$ python3 -q
>>> import numpy as np
>>> import numpy.linalg as la
>>> np.set_printoptions(precision=2, suppress=True, linewidth=160, floatmode="fixed")
>>> M = np.load("data.npy")
>>> M
array([[-0.20, -0.50,  0.60,  1.50],
       [ 0.50, -2.50,  2.30,  2.00],
       [-0.40,  0.20, -0.10, -0.50],
       [ 1.70,  0.40,  0.60, -0.70],
       [-1.00, -0.50,  1.10,  0.60],
       [ 0.00, -0.80,  0.80,  0.10],
       [ 1.10,  1.00,  1.10,  0.60],
       [-1.00,  1.10, -0.40,  1.40],
       [-1.20, -1.20,  0.40, -0.30],
       [-1.00, -0.80,  0.80,  1.70],
       [ 0.40,  1.20,  1.00,  1.20],
       [-0.50, -0.80, -0.70, -1.20],
       [-1.00,  1.20,  0.80,  0.00],
       [ 0.30,  1.10,  2.40, -0.50],
       [ 0.10,  1.70, -1.40, -1.30],
       [-9.00,  0.00, -3.00, 29.00],
       [-0.90, -1.40, -0.30,  0.80],
       [ 0.50, -1.60, -1.60, -0.20],
       [ 0.20,  0.50, -1.10,  1.00],
       [-1.00, -1.10, -0.50,  0.50],
       [ 1.00, -0.50,  0.60, -0.70],
       [ 0.40,  0.10, -0.60,  1.30],
       [ 0.30,  0.20,  0.10,  0.10],
       [-2.30,  0.10,  0.70, -1.50],
       [-1.40,  0.90, -0.50, -0.20],
       [-0.60,  2.80, -1.10,  0.20],
       [ 0.60,  0.10, -1.60,  1.90]])
>>> # row 15 dominates
>>> Xc = (M - M.mean(axis=0)) / M.std(axis=0)
>>> np.argwhere(np.abs(Xc) > 2)
array([[ 1,  1],
       [13,  2],
       [15,  0],
       [15,  2],
       [15,  3],
       [25,  1]])
>>> c = la.lstsq(np.delete(Xc, 3, axis=1), Xc[:, 3])[0]
>>> np.abs(c).argmax()
np.int64(0)
>>> F = np.load("dump.npy")
>>> F
array([[-4.76,  1.48, -0.41],
       [ 3.91,  2.65, -1.64],
       [-2.39,  3.98, -1.86],
       [ 0.72, -4.43,  2.21],
       [ 4.65,  1.48, -1.10],
       [ 4.97, -0.56, -0.08],
       [-4.14, -2.36,  1.51],
       [-1.45, -4.22,  2.27],
       [-3.60, -2.98,  1.79],
       [ 4.98, -0.39, -0.17],
       [ 4.25, -2.45,  0.95],
       [ 4.42, -2.19,  0.80],
       [-4.98,  0.39,  0.16],
       [ 0.46, -4.44,  2.24],
       [ 4.92, -0.91,  0.10],
       [ 4.89,  0.73, -0.73],
       [-2.75,  3.80, -1.74],
       [ 4.87,  0.83, -0.78],
       [ 2.56, -3.90,  1.81],
       [-3.50,  3.28, -1.42],
       [ 4.34,  2.07, -1.38],
       [ 0.07,  4.45, -2.28],
       [ 4.89, -1.01,  0.16],
       [-1.77,  4.21, -2.03],
       [-4.79, -1.11,  0.92]])
>>> # null space of dimension 1
>>> r = la.matrix_rank(F)
>>> r
np.int64(2)
>>> N = la.svd(F)[2][r:].T
>>> [int(la.matrix_rank(F[:, :j + 1])) for j in range(3)]
[1, 2, 2]
